$ python3 -q
>>> import numpy as np
>>> np.set_printoptions(precision=3, suppress=True, linewidth=160, legacy="1.25")
>>> def rd(a):
...     return np.round(a, 3) + 0
... 
>>> feats = np.array([[-2, 1, -2, 2],
...     [-4, -1, -5, 0],
...     [-7, 2, -2, 0],
...     [-4, 4, -1, -1],
...     [-1, 3, 0, 2],
...     [-3, 5, 2, 4],
...     [-3, 3, 2, 4],
...     [-6, 0, 3, 4],
...     [-8, -3, 1, 4],
...     [-9, -6, -1, 4]])
>>> dist = np.linalg.norm(feats[:, None] - feats[None], axis=-1)
>>> rd(dist[0])
array([ 0.   ,  4.583,  5.477,  4.796,  3.   ,  6.083,  5.   ,  6.782,  8.062, 10.149])
>>> rd(dist[:5, :5])
array([[0.   , 4.583, 5.477, 4.796, 3.   ],
       [4.583, 0.   , 5.196, 6.481, 7.348],
       [5.477, 5.196, 0.   , 3.873, 6.708],
       [4.796, 6.481, 3.873, 0.   , 4.472],
       [3.   , 7.348, 6.708, 4.472, 0.   ]])
>>> np.linalg.matrix_rank(dist ** 2)
6
>>> rd(np.linalg.norm(feats - feats.mean(axis=0), axis=1))
array([3.211, 5.578, 3.861, 4.702, 4.326, 5.358, 3.989, 4.014, 5.469, 8.253])
>>> (dist + 1e9 * np.eye(10)).round(6).argmin(axis=1)
array([4, 0, 3, 2, 0, 6, 5, 8, 9, 8])
>>> dist[0].round(6).argsort(kind="stable")[:4]
array([0, 4, 1, 3])
>>> np.unravel_index(dist.round(6).argmax(), dist.shape)
(5, 9)
>>> np.flatnonzero(dist[0] < dist.mean() / 2)
array([0, 4])
